$ python3 -q
>>> import numpy as np
>>> np.set_printoptions(precision=3, suppress=True, linewidth=100)
>>> data = np.array([[-2, 4, -2], [-2, 4, -2], [8, 10, 8]])
>>> rng = np.random.default_rng(3647)
>>> labels = rng.permutation(3)
>>> labels
array([2, 0, 1])
>>> B = data[labels][:, labels]
>>> np.allclose(B, data)
False
>>> np.diag(B)
array([ 8, -2,  4])
>>> np.trace(B)
np.int64(10)
>>> round(float(np.linalg.det(B)), 3), round(float(np.linalg.det(data[labels])), 3)
(0.0, 0.0)
>>> r = np.linalg.matrix_rank(data)
>>> r
np.int64(2)
>>> null = np.linalg.svd(data)[2][r:].T
>>> np.round(null @ null.T, 3) + 0
array([[ 0.5,  0. , -0.5],
       [ 0. ,  0. ,  0. ],
       [-0.5,  0. ,  0.5]])
>>> np.allclose(data @ null, 0)
True
>>> [int(np.linalg.matrix_rank(data[:, :j + 1])) for j in range(3)]
[1, 2, 2]
>>> np.linalg.matrix_rank(data.T @ data), np.linalg.matrix_rank(data @ data.T)
(np.int64(2), np.int64(2))
>>> np.round(null[:, 0] / null[np.abs(null[:, 0]).round(6).argmax(), 0], 3) + 0
array([ 1.,  0., -1.])
>>> [int(np.linalg.matrix_rank(np.delete(data, i, axis=0))) for i in range(3)]
[2, 2, 1]
>>> B = np.array([[9, 0, 5, 2], [5, 4, 1, 6], [3, 4, 9, 0], [1, 1, 8, 0]])
>>> W0 = np.tril(B)
>>> W0
array([[9, 0, 0, 0],
       [5, 4, 0, 0],
       [3, 4, 9, 0],
       [1, 1, 8, 0]])
>>> np.einsum("ij,ji->", W0, W0)
np.int64(178)
>>> np.linalg.eigvals(W0)
array([0., 9., 4., 9.])
>>> print(np.einsum("ii->", W0))
22
>>> r = np.linalg.matrix_rank(W0)
>>> r
np.int64(3)
>>> null = np.linalg.svd(W0)[2][r:].T
>>> null @ null.T
array([[0., 0., 0., 0.],
       [0., 0., 0., 0.],
       [0., 0., 0., 0.],
       [0., 0., 0., 1.]])
>>> print([int(np.linalg.matrix_rank(W0[:, :j + 1])) for j in range(4)])
[1, 2, 3, 3]
>>> np.linalg.matrix_rank(W0.T @ W0), np.linalg.matrix_rank(W0 @ W0.T)
(np.int64(3), np.int64(3))
>>> [int(np.linalg.matrix_rank(W0[:i])) for i in range(1, len(W0) + 1)]
[1, 2, 3, 3]
